% python3 -q
>>> import numpy as np
>>> from numpy import linalg as LA
>>> np.set_printoptions(suppress=True, linewidth=200)
>>> def rd(a):
...     return np.round(a, 1) + 0
... 
>>> arr = np.loadtxt("run19.csv", delimiter=",")
>>> arr
array([[0., 0., 0., 0., 0., 0., 0., 0., 1., 0.],
       [0., 0., 0., 1., 0., 0., 0., 0., 0., 0.],
       [1., 0., 0., 0., 0., 0., 0., 0., 0., 0.],
       [0., 1., 0., 0., 0., 0., 0., 0., 0., 0.],
       [0., 0., 0., 0., 0., 1., 0., 0., 0., 0.],
       [0., 0., 0., 0., 0., 0., 0., 0., 0., 1.],
       [0., 0., 1., 0., 0., 0., 0., 0., 0., 0.],
       [0., 0., 0., 0., 0., 0., 0., 1., 0., 0.],
       [0., 0., 0., 0., 1., 0., 0., 0., 0., 0.],
       [0., 0., 0., 0., 0., 0., 1., 0., 0., 0.]])
>>> def softmax(z):
...     e = np.exp(z - z.max(axis=-1, keepdims=True))
...     return e / e.sum(axis=-1, keepdims=True)
... 
>>> rd(softmax(10 * arr[4]))
array([0., 0., 0., 0., 0., 1., 0., 0., 0., 0.])
>>> scores = arr @ arr.T / np.sqrt(10)
>>> rd(softmax(scores)[4] @ arr)
array([0.1, 0.1, 0.1, 0.1, 0.1, 0.1, 0.1, 0.1, 0.1, 0.1])
>>> rd(softmax(scores + np.triu(np.full(scores.shape, -np.inf), 1)))
array([[1. , 0. , 0. , 0. , 0. , 0. , 0. , 0. , 0. , 0. ],
       [0.4, 0.6, 0. , 0. , 0. , 0. , 0. , 0. , 0. , 0. ],
       [0.3, 0.3, 0.4, 0. , 0. , 0. , 0. , 0. , 0. , 0. ],
       [0.2, 0.2, 0.2, 0.3, 0. , 0. , 0. , 0. , 0. , 0. ],
       [0.2, 0.2, 0.2, 0.2, 0.3, 0. , 0. , 0. , 0. , 0. ],
       [0.2, 0.2, 0.2, 0.2, 0.2, 0.2, 0. , 0. , 0. , 0. ],
       [0.1, 0.1, 0.1, 0.1, 0.1, 0.1, 0.2, 0. , 0. , 0. ],
       [0.1, 0.1, 0.1, 0.1, 0.1, 0.1, 0.1, 0.2, 0. , 0. ],
       [0.1, 0.1, 0.1, 0.1, 0.1, 0.1, 0.1, 0.1, 0.1, 0. ],
       [0.1, 0.1, 0.1, 0.1, 0.1, 0.1, 0.1, 0.1, 0.1, 0.1]])
>>> rd(softmax(scores))
array([[0.1, 0.1, 0.1, 0.1, 0.1, 0.1, 0.1, 0.1, 0.1, 0.1],
       [0.1, 0.1, 0.1, 0.1, 0.1, 0.1, 0.1, 0.1, 0.1, 0.1],
       [0.1, 0.1, 0.1, 0.1, 0.1, 0.1, 0.1, 0.1, 0.1, 0.1],
       [0.1, 0.1, 0.1, 0.1, 0.1, 0.1, 0.1, 0.1, 0.1, 0.1],
       [0.1, 0.1, 0.1, 0.1, 0.1, 0.1, 0.1, 0.1, 0.1, 0.1],
       [0.1, 0.1, 0.1, 0.1, 0.1, 0.1, 0.1, 0.1, 0.1, 0.1],
       [0.1, 0.1, 0.1, 0.1, 0.1, 0.1, 0.1, 0.1, 0.1, 0.1],
       [0.1, 0.1, 0.1, 0.1, 0.1, 0.1, 0.1, 0.1, 0.1, 0.1],
       [0.1, 0.1, 0.1, 0.1, 0.1, 0.1, 0.1, 0.1, 0.1, 0.1],
       [0.1, 0.1, 0.1, 0.1, 0.1, 0.1, 0.1, 0.1, 0.1, 0.1]])
>>> rd(np.abs(LA.eigvals(arr)).max())
np.float64(1.0)
>>> rd(LA.det(arr))
np.float64(-1.0)
>>> M = np.loadtxt("dump.csv", delimiter=",")
>>> M
array([[-0.6, -2.5,  0.7, -1.1, -0.4],
       [-1.4, -9. ,  1. , -1.5, -0.1],
       [-0.8,  4.5, -0.6, -1.6, -0.2]])
>>> left, s, vt = LA.svd(M, full_matrices=False)
>>> rd(np.cumsum(s ** 2) / np.sum(s ** 2))
array([0.9, 1. , 1. ])
>>> np.abs(left[:, 0]).round(6).argmax()
np.int64(1)
>>> rd(np.abs(vt[0]))
array([0.1, 1. , 0.1, 0.1, 0. ])
>>> left.shape, s.shape, vt.shape
((3, 3), (3,), (3, 5))
>>> np.allclose(left * s @ vt, M)
True
>>> rd(left.T @ M @ vt.T)
array([[10.5,  0. ,  0. ],
       [ 0. ,  2.7,  0. ],
       [ 0. ,  0. ,  0.5]])
>>> rd(left.T @ left)
array([[1., 0., 0.],
       [0., 1., 0.],
       [0., 0., 1.]])
>>> rd(np.sqrt((s ** 2).sum())), rd(LA.norm(M))
(np.float64(10.9), np.float64(10.9))
>>> rd(softmax(M[1] + -2))
array([0.1, 0. , 0.7, 0.1, 0.2])
>>> rd(softmax(10 * M[1]))
array([0., 0., 1., 0., 0.])
>>> rd(softmax(M[1]))
array([0.1, 0. , 0.7, 0.1, 0.2])
>>> scores = M @ M.T / np.sqrt(5)
>>> rd(softmax(scores))
array([[0., 1., 0.],
       [0., 1., 0.],
       [0., 0., 1.]])
>>> rd(softmax(scores)[1] @ M)
array([-1.4, -9. ,  1. , -1.5, -0.1])
